$ python -q
>>> import numpy as np
>>> np.set_printoptions(precision=1, suppress=True, linewidth=120)
>>> m1 = np.load("m.npy")
>>> m1
array([[0, 9, 0, 3, 9, 0, 9, 6, 6, 9],
       [0, 0, 0, 0, 0, 0, 0, 0, 0, 0],
       [0, 6, 0, 2, 6, 0, 6, 4, 4, 6],
       [0, 6, 0, 2, 6, 0, 6, 4, 4, 6],
       [0, 3, 0, 1, 3, 0, 3, 2, 2, 3],
       [0, 6, 0, 2, 6, 0, 6, 4, 4, 6],
       [0, 6, 0, 2, 6, 0, 6, 4, 4, 6],
       [0, 0, 0, 0, 0, 0, 0, 0, 0, 0],
       [0, 3, 0, 1, 3, 0, 3, 2, 2, 3],
       [0, 3, 0, 1, 3, 0, 3, 2, 2, 3]])
>>> np.abs(m1).max()
np.int64(9)
>>> m1.sum(axis=1)
array([51,  0, 34, 34, 17, 34, 34,  0, 17, 17])
>>> np.unravel_index(np.abs(m1).argmax(), m1.shape)
(np.int64(0), np.int64(1))
>>> m1 - m1[0]
array([[ 0,  0,  0,  0,  0,  0,  0,  0,  0,  0],
       [ 0, -9,  0, -3, -9,  0, -9, -6, -6, -9],
       [ 0, -3,  0, -1, -3,  0, -3, -2, -2, -3],
       [ 0, -3,  0, -1, -3,  0, -3, -2, -2, -3],
       [ 0, -6,  0, -2, -6,  0, -6, -4, -4, -6],
       [ 0, -3,  0, -1, -3,  0, -3, -2, -2, -3],
       [ 0, -3,  0, -1, -3,  0, -3, -2, -2, -3],
       [ 0, -9,  0, -3, -9,  0, -9, -6, -6, -9],
       [ 0, -6,  0, -2, -6,  0, -6, -4, -4, -6],
       [ 0, -6,  0, -2, -6,  0, -6, -4, -4, -6]])
>>> np.diff(m1, axis=0)
array([[ 0, -9,  0, -3, -9,  0, -9, -6, -6, -9],
       [ 0,  6,  0,  2,  6,  0,  6,  4,  4,  6],
       [ 0,  0,  0,  0,  0,  0,  0,  0,  0,  0],
       [ 0, -3,  0, -1, -3,  0, -3, -2, -2, -3],
       [ 0,  3,  0,  1,  3,  0,  3,  2,  2,  3],
       [ 0,  0,  0,  0,  0,  0,  0,  0,  0,  0],
       [ 0, -6,  0, -2, -6,  0, -6, -4, -4, -6],
       [ 0,  3,  0,  1,  3,  0,  3,  2,  2,  3],
       [ 0,  0,  0,  0,  0,  0,  0,  0,  0,  0]])
>>> np.round(np.linalg.svd(m1, compute_uv=False), 1) + 0
array([35.5,  0. ,  0. ,  0. ,  0. ,  0. ,  0. ,  0. ,  0. ,  0. ])
>>> np.round(np.trace(np.linalg.pinv(m1) @ m1), 1)
np.float64(1.0)
>>> m1 @ np.linalg.pinv(m1) @ m1
array([[0., 9., 0., 3., 9., 0., 9., 6., 6., 9.],
       [0., 0., 0., 0., 0., 0., 0., 0., 0., 0.],
       [0., 6., 0., 2., 6., 0., 6., 4., 4., 6.],
       [0., 6., 0., 2., 6., 0., 6., 4., 4., 6.],
       [0., 3., 0., 1., 3., 0., 3., 2., 2., 3.],
       [0., 6., 0., 2., 6., 0., 6., 4., 4., 6.],
       [0., 6., 0., 2., 6., 0., 6., 4., 4., 6.],
       [0., 0., 0., 0., 0., 0., 0., 0., 0., 0.],
       [0., 3., 0., 1., 3., 0., 3., 2., 2., 3.],
       [0., 3., 0., 1., 3., 0., 3., 2., 2., 3.]])
>>> np.allclose(m1[:-1].T @ np.linalg.lstsq(m1[:-1].T, m1[-1])[0], m1[-1])
True
>>> np.linalg.lstsq(m1[:-1].T, m1[-1])[2]
np.int32(1)
>>> np.linalg.matrix_rank(m1, rtol=0.1)
np.int64(1)
>>> np.argsort(-np.linalg.norm(m1, axis=0).round(6), kind="stable")[:3]
array([1, 4, 6])
>>> [round(float(x), 1) for x in np.linalg.svd(m1, compute_uv=False)[:3]]
[35.5, 0.0, 0.0]
>>> K = np.loadtxt("dump.csv", delimiter=",")
>>> K.round(1) + 0
array([[-16.2, -19.3,   2.9,  19.1,  12.1, -30.3,  -4.1,   5.2,   4.9,   3. ],
       [ -7.1,  -5.8,  -1.5,   5.5,   3.3, -11.6,  -3.8,   1.3,   0.7,  -0.6],
       [ -4.3,  -2.4,  -2. ,   2.3,   1.2,  -6.6,  -3.1,   0.1,   0. ,  -1. ],
       [ -3.2,  -1.2,  -2. ,   1.3,   0.5,  -4.7,  -2.7,  -0.3,  -0.1,  -1. ],
       [ -3.2,  -1.1,  -2. ,   1.2,   0.5,  -4.5,  -2.6,  -0.3,  -0.1,  -1. ],
       [ -2.3,  -0.3,  -1.8,   0.5,   0.1,  -3.1,  -2.2,  -0.6,  -0.1,  -0.8],
       [ -1.8,   0.1,  -1.6,   0.2,  -0.1,  -2.4,  -1.9,  -0.7,  -0.1,  -0.7],
       [ -1.5,   0.3,  -1.5,   0. ,  -0.2,  -1.9,  -1.7,  -0.7,   0. ,  -0.6],
       [ -1. ,   0.6,  -1.1,  -0.2,  -0.3,  -1.2,  -1.2,  -0.7,   0. ,  -0.4],
       [ -0.5,   0.6,  -0.7,  -0.2,  -0.2,  -0.5,  -0.7,  -0.6,   0.1,  -0.2],
       [ -0.1,   0.3,  -0.2,  -0.1,  -0.1,  -0.1,  -0.2,  -0.3,   0.1,   0. ],
       [  0.1,  -1. ,   0.4,   0.2,   0.2,   0.2,   0.4,   1. ,  -0.5,  -0.3],
       [  0. ,  -3.4,  -0.8,  -0.9,  -0.3,   1.1,  -0.3,   4.5,  -4. ,  -3.2],
       [  0.1,  -4.5,  -4.7,  -4.8,  -2.8,   4.1,  -2.7,   8.6, -10.1,  -8.8],
       [  0.8,  -4.1, -11.6, -12.3,  -7.7,  10.1,  -6.9,  13.4, -19.4, -17.7],
       [  1.2,  -3.4, -14.8, -16. , -10. ,  13. ,  -8.9,  15.2, -23.5, -21.7]])
>>> rk = np.linalg.matrix_rank(K)
>>> rk
np.int64(3)
>>> ns = np.linalg.svd(K)[2][rk:].T
>>> [int(np.linalg.matrix_rank(np.delete(K, i, axis=0))) for i in range(16)]
[3, 3, 3, 3, 3, 3, 3, 3, 3, 3, 3, 3, 3, 3, 3, 3]
>>> np.linalg.matrix_rank(K.T @ K), np.linalg.matrix_rank(K @ K.T)
(np.int64(3), np.int64(3))
